% ipython --no-banner

In [1]: import numpy as np

In [2]: np.set_printoptions(precision=2, suppress=True, linewidth=120)

In [3]: E = np.load("test15.npy")

In [4]: E
Out[4]: 
array([[ 10,   2,   2],
       [  2,  13, -11],
       [  2, -11,  11]])

In [5]: # symmetric, so the eigenvalues are real

In [6]: np.argsort(-np.linalg.norm(E, axis=0).round(6), kind="stable")[:3]
Out[6]: array([1, 2, 0])

In [7]: np.abs(np.linalg.svd(E)[2][-1])
Out[7]: array([0.28, 0.65, 0.71])

In [8]: round(np.log10(np.linalg.cond(E)))
Out[8]: 2

In [9]: O, R = np.linalg.qr(E)

In [10]: O @ R
Out[10]: 
array([[ 10.,   2.,   2.],
       [  2.,  13., -11.],
       [  2., -11.,  11.]])

In [11]: R
Out[11]: 
array([[-10.39,  -2.31,  -1.92],
       [  0.  , -16.99,  15.56],
       [  0.  ,   0.  ,   0.2 ]])

In [12]: x = np.array([-4, 0, -1])

In [13]: y = E @ x

In [14]: y
Out[14]: array([-42,   3, -19])

In [15]: np.round(np.linalg.solve(E, E[:, 0]), 2) + 0
Out[15]: array([1., 0., 0.])

In [16]: np.round(np.linalg.solve(E, y + E[:, 2]), 2) + 0
Out[16]: array([-4.,  0.,  0.])

In [17]: np.round(np.linalg.solve(E.T, E[1]), 2) + 0
Out[17]: array([0., 1., 0.])

In [18]: np.linalg.solve(E, y)
Out[18]: array([-4.,  0., -1.])

In [19]: np.round(np.linalg.solve(E, 5 * y), 2) + 0
Out[19]: array([-20.,   0.,  -5.])

In [20]: W0 = np.array([[7.0, 2.0, 0.0, 0.0, 0.0],
    ...:     [5.0, 6.0, 0.0, 0.0, 0.0],
    ...:     [0.0, 0.0, 3.0, 5.0, 0.0],
    ...:     [0.0, 0.0, 0.0, 0.0, 4.0],
    ...:     [0.0, 0.0, 4.0, 1.0, 1.0]])

In [21]: W0
Out[21]: 
array([[7., 2., 0., 0., 0.],
       [5., 6., 0., 0., 0.],
       [0., 0., 3., 5., 0.],
       [0., 0., 0., 0., 4.],
       [0., 0., 4., 1., 1.]])

In [22]: O = W0.astype(float).copy()

In [23]: for j in range(5):
    ...:     O[:, j] -= O[:, :j] @ (O[:, :j].T @ O[:, j])
    ...:     O[:, j] /= np.linalg.norm(O[:, j])
    ...: 

In [24]: np.round(O.T @ W0, 2) + 0
Out[24]: 
array([[ 8.6 ,  5.11,  0.  ,  0.  ,  0.  ],
       [ 0.  ,  3.72,  0.  ,  0.  ,  0.  ],
       [ 0.  ,  0.  ,  5.  ,  3.8 ,  0.8 ],
       [ 0.  ,  0.  ,  0.  ,  3.4 , -0.6 ],
       [ 0.  ,  0.  ,  0.  ,  0.  ,  4.  ]])

In [25]: u, r1 = W0[3], W0[1]

In [26]: u @ u
Out[26]: np.float64(16.0)

In [27]: p = (u @ r1) / (u @ u) * u

In [28]: (r1 - p) @ u
Out[28]: np.float64(0.0)

In [29]: r1 - p
Out[29]: array([5., 6., 0., 0., 0.])

In [30]: p
Out[30]: array([0., 0., 0., 0., 0.])

In [31]: np.linalg.matrix_rank(np.outer(u, r1))
Out[31]: np.int64(1)

In [32]: rng = np.random.default_rng(4260)

In [33]: idx = rng.permutation(5)

In [34]: idx
Out[34]: array([4, 2, 0, 3, 1])

In [35]: B = W0[idx][:, idx]

In [36]: np.allclose(B, W0)
Out[36]: False

In [37]: np.trace(B)
Out[37]: np.float64(17.0)

In [38]: np.diag(B)
Out[38]: array([1., 3., 7., 0., 6.])

In [39]: round(np.linalg.det(W0[::-1]), 2)
Out[39]: np.float64(2176.0)

In [40]: np.einsum("ii->", W0)
Out[40]: np.float64(17.0)

In [41]: arr = np.load("data.npy")

In [42]: arr
Out[42]: 
array([[-45,  -9,  -9, -20,  -4,  -4],
       [-45, -27, -27, -20, -12, -12],
       [  0,  -9,  -9,   0,  -4,  -4],
       [ 40,   8,   8, -15,  -3,  -3],
       [ 40,  24,  24, -15,  -9,  -9],
       [  0,   8,   8,   0,  -3,  -3]])

In [43]: # rank 4

In [44]: np.unique(arr.round(6), axis=0).shape
Out[44]: (6, 6)

In [45]: np.allclose(arr[:-1].T @ np.linalg.lstsq(arr[:-1].T, arr[-1])[0], arr[-1])
Out[45]: True

In [46]: np.abs(np.diag(np.linalg.qr(arr)[1])) > 1e-9
Out[46]: array([ True,  True, False,  True,  True, False])
